$ python3 -q
>>> import numpy as np
>>> from numpy import linalg as LA
>>> np.set_printoptions(precision=2, suppress=True, linewidth=140)
>>> K = np.load("mat.npy")
>>> K
array([[  2,   2,  -1,  -1],
       [  0,  -1,  -2,  -3],
       [ -3,  -3,  -5,  -6],
       [ -5,  -4,  -8,  -9],
       [ -5,  -6,  -9, -10],
       [ -8,  -8, -10, -10],
       [ -9,  -7, -12, -11],
       [ -9,  -7, -14,  -9],
       [-12, -10, -13, -12],
       [-12, -13, -16, -14],
       [ -9, -11, -18, -17],
       [-10, -12, -18, -18],
       [-12, -13, -19, -20],
       [-14, -11, -18, -23],
       [-11, -13, -20, -23],
       [ -8, -14, -20, -25],
       [ -7, -14, -18, -23],
       [-10, -12, -21, -26],
       [-12,  -9, -18, -28],
       [ -9,  -7, -15, -31],
       [ -6,  -9, -13, -33],
       [ -9, -12, -13, -33],
       [-10, -14, -14, -34],
       [ -8, -11, -13, -34],
       [-11,  -8, -10, -31],
       [-14,  -7, -11, -29],
       [-15,  -9, -11, -26],
       [-16,  -8,  -9, -28],
       [-14, -10, -10, -25],
       [-12,  -7, -10, -23],
       [ -9,  -6, -10, -25]])
>>> cov = K.T @ K
>>> np.allclose(cov, cov.T)
True
>>> np.diag(cov)
array([ 3157,  2872,  5913, 16046])
>>> np.trace(cov), (K ** 2).sum()
(np.int64(27988), np.int64(27988))
>>> cov
array([[ 3157,  2819,  4011,  6610],
       [ 2819,  2872,  4041,  6318],
       [ 4011,  4041,  5913,  8923],
       [ 6610,  6318,  8923, 16046]])
>>> LA.svd(K, compute_uv=False) ** 2
array([26776.84,   874.19,   269.11,    67.86])
>>> x0 = np.array([-2, 0, 3, 2])
>>> target = K @ x0
>>> target
array([ -9, -12, -21, -32, -37, -34, -40, -42, -39, -52, -70, -70, -73, -72, -84, -94, -86, -95, -86, -89, -93, -87, -90, -91, -70, -63,
       -55, -51, -52, -52, -62])
>>> rng = np.random.default_rng(589)
>>> target = target + 0.1 * rng.normal(size=31)
>>> target
array([ -9.07, -12.02, -20.97, -32.02, -36.9 , -34.03, -39.99, -42.11, -39.06, -52.09, -70.12, -69.89, -72.94, -72.1 , -84.19, -94.03,
       -85.98, -94.85, -85.86, -89.09, -92.92, -86.92, -89.92, -91.02, -69.88, -63.04, -55.04, -51.1 , -52.  , -52.1 , -61.95])
>>> beta, *_ = LA.lstsq(K, target)
>>> beta.round(2) + 0
array([-1.99,  0.  ,  3.  ,  2.  ])
>>> np.round(K.T @ (target - K @ beta), 2) + 0
array([0., 0., 0., 0.])
